>>> import numpy as np
>>> np.set_printoptions(suppress=True, linewidth=200)
>>> arr = np.load("m.npy")
>>> print(arr)
[[  0 -18   6 -16 -17   6   5  11  14  -7  15  -6]
 [  0   0   0   0   0   0   0   0   0   0   0   0]
 [  9 -15  -9  -5 -10   3  10  10   1  -8  15   3]
 [  0   0   0   0   0   0   0   0   0   0   0   0]
 [  9 -15  -9  -5 -10   3  10  10   1  -8  15   3]
 [  6  -4  -8   2  -1   0   5   3  -4  -3   5   4]
 [ -9  -3  15 -11  -7   3  -5   1  13   1   0  -9]
 [-12 -10  22 -20 -15   6  -5   5  22  -1   5 -14]
 [  6 -22  -2 -14 -18   6  10  14  10 -10  20  -2]
 [  0 -18   6 -16 -17   6   5  11  14  -7  15  -6]
 [ 15  -1 -23  13   6  -3  10   2 -17  -4   5  13]
 [  0 -18   6 -16 -17   6   5  11  14  -7  15  -6]
 [ -3  11   1   7   9  -3  -5  -7  -5   5 -10   1]
 [  6  -4  -8   2  -1   0   5   3  -4  -3   5   4]]
>>> Uu, sigma, vt = np.linalg.svd(arr)
>>> print(sigma.round(2) + 0)
[99.19 66.22  0.    0.    0.    0.    0.    0.    0.    0.    0.    0.  ]
>>> print(np.argmax(sigma[:-1] / (sigma[1:] + 1e-6)) + 1)
2
>>> Y = Uu[:, :2] @ np.diag(sigma[:2]) @ vt[:2]
>>> print(round(np.linalg.norm(arr - Y) / np.linalg.norm(arr), 2))
0.0
>>> print(round(float(np.abs(arr - Y).max()), 2))
0.0
>>> print(np.argsort(-np.linalg.norm(arr, axis=0).round(6), kind="stable")[:3])
[1 4 3]
>>> print(np.linalg.cond(arr) > 100)
True
>>> print(round(float(np.linalg.norm(arr, 2) / np.linalg.norm(arr)), 2))
0.83
>>> Y = np.array([[5], [6], [6], [3], [-7], [-2], [-7], [-8], [-6]])
>>> J = np.block([[np.zeros((9, 9)), Y], [Y.T, np.zeros((1, 1))]])
>>> print(J)
[[ 0.  0.  0.  0.  0.  0.  0.  0.  0.  5.]
 [ 0.  0.  0.  0.  0.  0.  0.  0.  0.  6.]
 [ 0.  0.  0.  0.  0.  0.  0.  0.  0.  6.]
 [ 0.  0.  0.  0.  0.  0.  0.  0.  0.  3.]
 [ 0.  0.  0.  0.  0.  0.  0.  0.  0. -7.]
 [ 0.  0.  0.  0.  0.  0.  0.  0.  0. -2.]
 [ 0.  0.  0.  0.  0.  0.  0.  0.  0. -7.]
 [ 0.  0.  0.  0.  0.  0.  0.  0.  0. -8.]
 [ 0.  0.  0.  0.  0.  0.  0.  0.  0. -6.]
 [ 5.  6.  6.  3. -7. -2. -7. -8. -6.  0.]]
>>> print(np.allclose(J, J.T))
True
>>> rank = np.linalg.matrix_rank(J)
>>> print(rank)
2
>>> ns = np.linalg.svd(J)[2][rank:].T
>>> print(ns.shape)
(10, 8)
>>> print([int(np.linalg.matrix_rank(J[:, :j + 1])) for j in range(10)])
[1, 1, 1, 1, 1, 1, 1, 1, 1, 2]
>>> print(np.allclose(J @ ns, 0))
True
>>> rng = np.random.default_rng(88)
>>> idx = rng.permutation(10)
>>> print(idx)
[2 1 7 0 3 8 6 5 9 4]
>>> Y = J[idx][:, idx]
>>> print(np.round(np.sort(np.abs(np.linalg.eigvals(Y))), 2) + 0)
[ 0.    0.    0.    0.    0.    0.    0.    0.   17.55 17.55]
>>> print(Y)
[[ 0.  0.  0.  0.  0.  0.  0.  0.  6.  0.]
 [ 0.  0.  0.  0.  0.  0.  0.  0.  6.  0.]
 [ 0.  0.  0.  0.  0.  0.  0.  0. -8.  0.]
 [ 0.  0.  0.  0.  0.  0.  0.  0.  5.  0.]
 [ 0.  0.  0.  0.  0.  0.  0.  0.  3.  0.]
 [ 0.  0.  0.  0.  0.  0.  0.  0. -6.  0.]
 [ 0.  0.  0.  0.  0.  0.  0.  0. -7.  0.]
 [ 0.  0.  0.  0.  0.  0.  0.  0. -2.  0.]
 [ 6.  6. -8.  5.  3. -6. -7. -2.  0. -7.]
 [ 0.  0.  0.  0.  0.  0.  0.  0. -7.  0.]]
>>> A = np.load("arr.npy")
>>> print(A)
[[ 1.  1.  0.  2.  1.  0.  2.  0.  1.]
 [ 0.  2.  1.  1.  2.  2.  1.  1.  1.]
 [ 3.  0.  2.  2.  0.  1.  1.  1.  0.]
 [ 0.  0.  0.  2.  5.  5. -3.  2. -4.]
 [ 0.  0.  0. -5.  0. -2. -2. -5.  2.]
 [ 0.  0.  0. -1.  2.  3. -2.  2.  3.]
 [ 0.  0.  0. -4. -1.  3. -3.  2. -5.]
 [ 0.  0.  0. -3.  3.  2. -5.  4.  4.]
 [ 0.  0.  0.  1. -4.  2. -3.  1.  4.]]
>>> def softmax(z):
...     e = np.exp(z - z.max(axis=-1, keepdims=True))
...     return e / e.sum(axis=-1, keepdims=True)
... 
>>> print(np.round(softmax(A).sum(axis=1), 2))
[1. 1. 1. 1. 1. 1. 1. 1. 1.]
>>> print(np.round(softmax(A[8]), 2) + 0)
[0.01 0.01 0.01 0.04 0.   0.1  0.   0.04 0.77]
>>> print(np.round(softmax(A[8] + 3), 2) + 0)
[0.01 0.01 0.01 0.04 0.   0.1  0.   0.04 0.77]
>>> scores = A @ A.T / np.sqrt(9)
>>> print(softmax(scores).round(6).argmax(axis=1))
[0 1 2 3 4 7 6 7 8]
>>> print(np.round(softmax(scores)[8] @ A, 2) + 0)
[ 0.  0.  0.  1. -4.  2. -3.  1.  4.]
>>> rank = np.linalg.matrix_rank(arr)
>>> print(rank)
2
>>> ns = np.linalg.svd(arr)[2][rank:].T
>>> print(np.allclose(arr @ ns, 0))
True
>>> Y = A[0, 0] * A[1:] - np.outer(A[1:, 0], A[0])
>>> print(Y)
[[ 0.  2.  1.  1.  2.  2.  1.  1.  1.]
 [ 0. -3.  2. -4. -3.  1. -5.  1. -3.]
 [ 0.  0.  0.  2.  5.  5. -3.  2. -4.]
 [ 0.  0.  0. -5.  0. -2. -2. -5.  2.]
 [ 0.  0.  0. -1.  2.  3. -2.  2.  3.]
 [ 0.  0.  0. -4. -1.  3. -3.  2. -5.]
 [ 0.  0.  0. -3.  3.  2. -5.  4.  4.]
 [ 0.  0.  0.  1. -4.  2. -3.  1.  4.]]
>>> print(A[:, 0] / A[0, 0])
[1. 0. 3. 0. 0. 0. 0. 0. 0.]
>>> x0 = np.array([-2, 3, 3, -5, -2, 2, 4, 9, -7])
>>> target = A @ x0
>>> print(target)
[-10.  10.   5.  24. -46.  -4.  69.   1. -24.]
>>> print(np.round(np.linalg.solve(A, target + A[:, 5]), 2))
[-2.  3.  3. -5. -2.  3.  4.  9. -7.]
>>> data = np.array([[1.0, 0.2, 0.04, 0.01, 0.0],
...     [0.2, 1.0, 0.2, 0.04, 0.01],
...     [0.04, 0.2, 1.0, 0.2, 0.04],
...     [0.01, 0.04, 0.2, 1.0, 0.2],
...     [0.0, 0.01, 0.04, 0.2, 1.0]])
>>> hat = np.triu(np.array([[1, -3, -2, 0, 0],
...     [-3, 2, 2, 3, -1],
...     [0, 3, -2, -1, 3],
...     [-3, -2, -1, -1, 0],
...     [1, 0, -3, -3, 1]]), 1) + np.eye(5)
>>> Y = hat @ data @ np.linalg.inv(hat)
>>> print(np.linalg.matrix_rank(Y))
5
>>> print(np.trace(Y), np.trace(data))
5.0 5.0
>>> low = np.linalg.cholesky(data)
>>> print(low.round(2))
[[1.   0.   0.   0.   0.  ]
 [0.2  0.98 0.   0.   0.  ]
 [0.04 0.2  0.98 0.   0.  ]
 [0.01 0.04 0.2  0.98 0.  ]
 [0.   0.01 0.04 0.2  0.98]]
>>> print(np.round(low @ low.T, 2))
[[1.   0.2  0.04 0.01 0.  ]
 [0.2  1.   0.2  0.04 0.01]
 [0.04 0.2  1.   0.2  0.04]
 [0.01 0.04 0.2  1.   0.2 ]
 [0.   0.01 0.04 0.2  1.  ]]
>>> print(np.linalg.eigvalsh(data).min() > 0)
True
>>> vals, vecs = np.linalg.eigh(data)
>>> x0 = np.array([5, -2, -5, 2, 2])
>>> print((np.sign(vecs[:, -1].round(6)) == np.sign(vecs[0, -1].round(6))).astype(int))
[1 1 1 1 1]
>>> print(np.round(vecs * np.maximum(vals, 0) @ vecs.T, 2) + 0)
[[1.   0.2  0.04 0.01 0.  ]
 [0.2  1.   0.2  0.04 0.01]
 [0.04 0.2  1.   0.2  0.04]
 [0.01 0.04 0.2  1.   0.2 ]
 [0.   0.01 0.04 0.2  1.  ]]
>>> print(np.round(vecs * np.abs(vals) @ vecs.T, 2) + 0)
[[1.   0.2  0.04 0.01 0.  ]
 [0.2  1.   0.2  0.04 0.01]
 [0.04 0.2  1.   0.2  0.04]
 [0.01 0.04 0.2  1.   0.2 ]
 [0.   0.01 0.04 0.2  1.  ]]
>>> print(np.round(np.linalg.eigvalsh(data[1:, 1:]), 2))
[0.71 0.85 1.08 1.36]
>>> vals, vecs = np.linalg.eig(data)
>>> print(np.round(data @ vecs[:, 0] - vals[0] * vecs[:, 0], 2) + 0)
[0. 0. 0. 0. 0.]
>>> print(round(np.prod(vals), 2))
0.85
>>> x0 = np.array([1, 5, 1, 5, 0])
>>> target = data @ x0
>>> print(target.round(2))
[2.09 5.6  3.04 5.41 1.09]
>>> print(np.round(np.linalg.solve(data, target + data[:, 3]), 2) + 0)
[1. 5. 1. 6. 0.]
>>> print(np.round(np.linalg.solve(data, data[:, 2]), 2) + 0)
[0. 0. 1. 0. 0.]
>>> print(np.round(np.linalg.solve(data, 2 * target), 2) + 0)
[ 2. 10.  2. 10.  0.]
>>> m1 = np.loadtxt("out8.csv", delimiter=",")
>>> print(m1)
[[ 8.  2.  4.  5.  3.  6.  8.  1.  5.  4.  3.  3.  2.  9.]
 [ 2.  8.  3.  4.  7.  8.  2.  7.  6.  8.  6.  4.  3.  4.]
 [ 4.  3.  6.  7.  4.  1.  8.  7.  5.  4.  6.  7.  6.  4.]
 [ 5.  4.  7.  2.  7.  4.  4.  0.  4.  5.  2.  4.  8.  6.]
 [ 3.  7.  4.  7.  2.  4.  4.  5.  9.  6.  8.  1.  5.  6.]
 [ 6.  8.  1.  4.  4.  6.  5.  8.  4.  7.  5.  5.  6.  1.]
 [ 8.  2.  8.  4.  4.  5.  4.  9.  8.  5.  8.  2. 10.  5.]
 [ 1.  7.  7.  0.  5.  8.  9.  2.  1.  6.  2.  8.  2.  2.]
 [ 5.  6.  5.  4.  9.  4.  8.  1.  8.  9.  7.  7.  6.  7.]
 [ 4.  8.  4.  5.  6.  7.  5.  6.  9.  0.  8.  6.  7.  3.]
 [ 3.  6.  6.  2.  8.  5.  8.  2.  7.  8.  4.  9.  5.  5.]
 [ 3.  4.  7.  4.  1.  5.  2.  8.  7.  6.  9.  4.  5.  7.]
 [ 2.  3.  6.  8.  5.  6. 10.  2.  6.  7.  5.  5.  8.  4.]
 [ 9.  4.  4.  6.  6.  1.  5.  2.  7.  3.  5.  7.  4.  4.]]
>>> u, v = m1[4], m1[0]
>>> print(u @ u)
427.0
>>> p = (u @ v) / (u @ u) * u
>>> print(np.round((v - p) @ u, 2))
-0.0
>>> print(p.round(2))
[2.22 5.18 2.96 5.18 1.48 2.96 2.96 3.7  6.66 4.44 5.92 0.74 3.7  4.44]
>>> print(np.round(np.linalg.norm(u + v) ** 2 + np.linalg.norm(u - v) ** 2, 2))
1580.0
>>> print(np.linalg.matrix_rank(np.outer(u, v)))
1
